% ipython --no-banner

In [1]: import numpy as np

In [2]: np.set_printoptions(suppress=True, linewidth=160)

In [3]: F = np.load("w.npy")

In [4]: F
Out[4]: 
array([[ 0.19, -0.15,  0.29, -0.04],
       [-0.15,  0.08,  0.18, -0.04],
       [ 1.32, -0.78,  0.23, -0.04],
       [ 2.23, -1.16,  0.29, -0.13],
       [-0.19,  0.07, -0.49,  0.21]])

In [5]: U, s, Vt = np.linalg.svd(F, full_matrices=False)

In [6]: round(np.sqrt((s ** 2).sum()), 2), np.round(np.linalg.norm(F), 2)
Out[6]: (np.float64(3.06), np.float64(3.06))

In [7]: np.round(np.cumsum(s ** 2) / np.sum(s ** 2), 2)
Out[7]: array([0.96, 1.  , 1.  , 1.  ])

In [8]: s.round(2)
Out[8]: array([3.  , 0.59, 0.12, 0.03])

In [9]: np.round(U.T @ U, 2) + 0
Out[9]: 
array([[1., 0., 0., 0.],
       [0., 1., 0., 0.],
       [0., 0., 1., 0.],
       [0., 0., 0., 1.]])

In [10]: np.round(U.T @ F @ Vt.T, 2) + 0
Out[10]: 
array([[3.  , 0.  , 0.  , 0.  ],
       [0.  , 0.59, 0.  , 0.  ],
       [0.  , 0.  , 0.12, 0.  ],
       [0.  , 0.  , 0.  , 0.03]])

In [11]: np.round(Vt @ Vt.T, 2) + 0
Out[11]: 
array([[1., 0., 0., 0.],
       [0., 1., 0., 0.],
       [0., 0., 1., 0.],
       [0., 0., 0., 1.]])

In [12]: P = F @ np.linalg.solve(F.T @ F, F.T)

In [13]: np.round(P @ F[:, 2], 2)
Out[13]: array([ 0.29,  0.18,  0.23,  0.29, -0.49])

In [14]: P.round(2) + 0
Out[14]: 
array([[ 0.69,  0.43,  0.17, -0.04,  0.03],
       [ 0.43,  0.41, -0.23,  0.06, -0.04],
       [ 0.17, -0.23,  0.91,  0.02, -0.02],
       [-0.04,  0.06,  0.02,  0.99,  0.  ],
       [ 0.03, -0.04, -0.02,  0.  ,  1.  ]])

In [15]: np.allclose(P @ P, P)
Out[15]: True

In [16]: round(np.trace(P), 2)
Out[16]: np.float64(4.0)

In [17]: np.round((np.eye(5) - P) @ F, 2) + 0
Out[17]: 
array([[0., 0., 0., 0.],
       [0., 0., 0., 0.],
       [0., 0., 0., 0.],
       [0., 0., 0., 0.],
       [0., 0., 0., 0.]])

In [18]: np.round(np.diag(P), 2)
Out[18]: array([0.69, 0.41, 0.91, 0.99, 1.  ])

In [19]: M = np.load("test19.npy")

In [20]: M
Out[20]: 
array([[1.  , 0.5 , 0.25, 0.12, 0.06],
       [0.5 , 1.  , 0.5 , 0.25, 0.12],
       [0.25, 0.5 , 1.  , 0.5 , 0.25],
       [0.12, 0.25, 0.5 , 1.  , 0.5 ],
       [0.06, 0.12, 0.25, 0.5 , 1.  ]])

In [21]: ev, evecs = np.linalg.eigh(M)

In [22]: np.round(ev.sum(), 2), np.trace(M)
Out[22]: (np.float64(5.0), np.float64(5.0))

In [23]: np.unique(ev.round(6) + 0, return_counts=True)[1]
Out[23]: array([1, 1, 1, 1, 1])

In [24]: np.round(np.linalg.eigvalsh(M @ M), 2)
Out[24]: array([0.13, 0.21, 0.48, 1.53, 5.1 ])
